% python3 -q
>>> import numpy as np
>>> from numpy import linalg as LA
>>> np.set_printoptions(suppress=True, linewidth=200)
>>> def tidy(a):
...     return np.round(a, 1) + 0
... 
>>> m1 = np.cumsum(np.array([[-2, 1, -1, 2],
...     [-3, 3, 1, 0],
...     [3, 0, 2, -2],
...     [-3, -2, -1, 1],
...     [-3, 0, -2, 0],
...     [-3, -1, -1, 0],
...     [-3, 3, -1, 1],
...     [0, 1, 2, 1],
...     [2, 2, 0, -3],
...     [0, -1, 1, 1],
...     [-3, 1, -1, -2],
...     [-2, 0, 3, -1],
...     [3, 1, -3, 3],
...     [-3, 0, -2, -3],
...     [-2, 3, -1, 1],
...     [-2, 3, -3, -3],
...     [2, 1, 1, -2],
...     [-1, 0, -3, 3],
...     [-3, -3, 0, -2],
...     [-3, 0, -1, 2],
...     [3, 2, -3, -1],
...     [-3, -2, -2, 2],
...     [-3, 0, -1, 3],
...     [2, 3, 3, 1]]), axis=0)
>>> m1
array([[ -2,   1,  -1,   2],
       [ -5,   4,   0,   2],
       [ -2,   4,   2,   0],
       [ -5,   2,   1,   1],
       [ -8,   2,  -1,   1],
       [-11,   1,  -2,   1],
       [-14,   4,  -3,   2],
       [-14,   5,  -1,   3],
       [-12,   7,  -1,   0],
       [-12,   6,   0,   1],
       [-15,   7,  -1,  -1],
       [-17,   7,   2,  -2],
       [-14,   8,  -1,   1],
       [-17,   8,  -3,  -2],
       [-19,  11,  -4,  -1],
       [-21,  14,  -7,  -4],
       [-19,  15,  -6,  -6],
       [-20,  15,  -9,  -3],
       [-23,  12,  -9,  -5],
       [-26,  12, -10,  -3],
       [-23,  14, -13,  -4],
       [-26,  12, -15,  -2],
       [-29,  12, -16,   1],
       [-27,  15, -13,   2]])
>>> basis = m1[[3, 6]].astype(float)
>>> for _ in range(7):
...     z = LA.norm(m1[:, None] - basis, axis=-1).argmin(axis=1)
...     basis = np.array([m1[z == j].mean(axis=0) for j in range(2)])
... 
>>> z
array([0, 0, 0, 0, 0, 0, 0, 0, 0, 0, 0, 0, 0, 0, 1, 1, 1, 1, 1, 1, 1, 1, 1, 1])
>>> tidy(basis[1] - basis[0])
array([-12.7,   8.5,  -9.6,  -3.1])
>>> tidy(basis)
array([[-10.6,   4.7,  -0.6,   0.6],
       [-23.3,  13.2, -10.2,  -2.5]])
>>> Uu, s, VT = LA.svd(basis, full_matrices=False)
>>> tidy(s / s[0])
array([1. , 0.1])
>>> tidy(Uu.T @ basis @ VT.T)
array([[30.8,  0. ],
       [ 0. ,  3.7]])
>>> tidy(VT @ VT.T)
array([[1., 0.],
       [0., 1.]])
>>> tidy(np.cumsum(s ** 2) / np.sum(s ** 2))
array([1., 1.])
>>> (s > 1e-8).sum()
np.int64(2)
>>> tidy(s)
array([30.8,  3.7])
>>> tidy(Uu.T @ Uu)
array([[1., 0.],
       [0., 1.]])
>>> tidy(np.sqrt((s ** 2).sum())), tidy(LA.norm(basis))
(np.float64(31.0), np.float64(31.0))
>>> hat = m1 @ LA.solve(m1.T @ m1, m1.T)
>>> tidy(np.trace(hat))
np.float64(4.0)
>>> tidy(LA.eigvalsh(hat))
array([0., 0., 0., 0., 0., 0., 0., 0., 0., 0., 0., 0., 0., 0., 0., 0., 0., 0., 0., 0., 1., 1., 1., 1.])
>>> LA.matrix_rank(np.eye(24) - hat)
np.int64(20)
>>> tidy(np.diag(hat))
array([0.1, 0.1, 0.1, 0. , 0.1, 0.2, 0.1, 0.2, 0.1, 0.1, 0.1, 0.3, 0.1, 0.1, 0.1, 0.1, 0.3, 0.2, 0.2, 0.2, 0.2, 0.2, 0.3, 0.4])
>>> np.allclose(hat @ hat, hat)
True
>>> Q, r_ = LA.qr(m1)
>>> np.trace(Q @ Q.T)
np.float64(4.0)
>>> tidy(Q @ r_)
array([[ -2.,   1.,  -1.,   2.],
       [ -5.,   4.,   0.,   2.],
       [ -2.,   4.,   2.,   0.],
       [ -5.,   2.,   1.,   1.],
       [ -8.,   2.,  -1.,   1.],
       [-11.,   1.,  -2.,   1.],
       [-14.,   4.,  -3.,   2.],
       [-14.,   5.,  -1.,   3.],
       [-12.,   7.,  -1.,   0.],
       [-12.,   6.,   0.,   1.],
       [-15.,   7.,  -1.,  -1.],
       [-17.,   7.,   2.,  -2.],
       [-14.,   8.,  -1.,   1.],
       [-17.,   8.,  -3.,  -2.],
       [-19.,  11.,  -4.,  -1.],
       [-21.,  14.,  -7.,  -4.],
       [-19.,  15.,  -6.,  -6.],
       [-20.,  15.,  -9.,  -3.],
       [-23.,  12.,  -9.,  -5.],
       [-26.,  12., -10.,  -3.],
       [-23.,  14., -13.,  -4.],
       [-26.,  12., -15.,  -2.],
       [-29.,  12., -16.,   1.],
       [-27.,  15., -13.,   2.]])
>>> tidy(abs(r_[0, 0])), tidy(LA.norm(m1[:, 0]))
(np.float64(86.4), np.float64(86.4))
>>> tidy(r_)
array([[ 86.4, -45. ,  30.4,   5.6],
       [  0. , -11.7,   1.9,   6.1],
       [  0. ,   0. , -17.1,  -1.1],
       [  0. ,   0. ,   0. ,  -9.3]])
